$ python3 -q
>>> import numpy as np
>>> from numpy import linalg as LA
>>> np.set_printoptions(suppress=True, linewidth=100)
>>> basis = np.array([[4, 4, 5, 5], [3, 5, 1, 3]])
>>> rng = np.random.default_rng(8529)
>>> K = rng.normal(size=(34, 2)) @ basis + np.array([2, 1, 2, -1])
>>> K.round(3)
array([[  4.688,   4.799,   3.832,   1.943],
       [ -1.136,  -3.934,   0.553,  -4.245],
       [  6.493,   6.006,   6.91 ,   4.423],
       [  0.57 ,  -1.473,   1.648,  -2.396],
       [  1.311,  -0.631,   2.434,  -1.508],
       [ -7.224,  -9.957,  -7.148, -11.881],
       [  7.863,   7.803,   8.037,   5.977],
       [  0.731,  -2.292,   3.195,  -1.828],
       [  7.893,  10.411,   4.53 ,   5.047],
       [  9.7  ,  10.304,   9.42 ,   8.024],
       [  5.301,   5.345,   4.69 ,   2.734],
       [ 11.519,  14.763,   8.065,   9.308],
       [  0.213,  -0.564,  -0.54 ,  -3.317],
       [  1.557,  -0.139,   2.403,  -1.293],
       [  9.412,   9.765,   9.403,   7.757],
       [  0.92 ,  -1.283,   2.305,  -1.898],
       [ -4.237,  -5.472,  -5.474,  -8.709],
       [ -1.299,  -3.118,  -0.999,  -4.817],
       [  4.504,   1.908,   7.324,   2.728],
       [  4.483,   5.448,   2.401,   1.366],
       [ -3.817,  -6.523,  -2.926,  -7.632],
       [  5.247,   6.838,   2.497,   2.088],
       [  0.899,   0.078,   0.376,  -2.444],
       [  7.089,  10.073,   2.884,   3.868],
       [  0.741,  -1.833,   2.591,  -1.983],
       [ -2.403,  -3.752,  -3.023,  -6.372],
       [  7.27 ,   9.2  ,   4.558,   4.488],
       [  0.357,  -0.883,   0.275,  -2.964],
       [  8.444,   8.057,   9.212,   6.825],
       [  1.555,   2.382,  -1.068,  -2.241],
       [ -0.356,  -3.221,   1.619,  -3.246],
       [  1.117,   0.467,   0.416,  -2.235],
       [  3.761,   4.883,   1.284,   0.406],
       [  4.689,   5.433,   2.964,   1.708]])
>>> r0, r1 = K[12], K[6]
>>> round(r0 @ r1, 3)
np.float64(-26.885)
>>> round(r0 @ r0, 3)
np.float64(11.657)
>>> p = (r0 @ r1) / (r0 @ r0) * r0
>>> print(round(float(LA.norm(r0 + r1) ** 2 + LA.norm(r0 - r1) ** 2), 3))
469.389
>>> print(LA.matrix_rank(np.outer(r0, r1)))
1
>>> print(np.round(r1 - p, 3))
[ 8.355  6.503  6.792 -1.673]
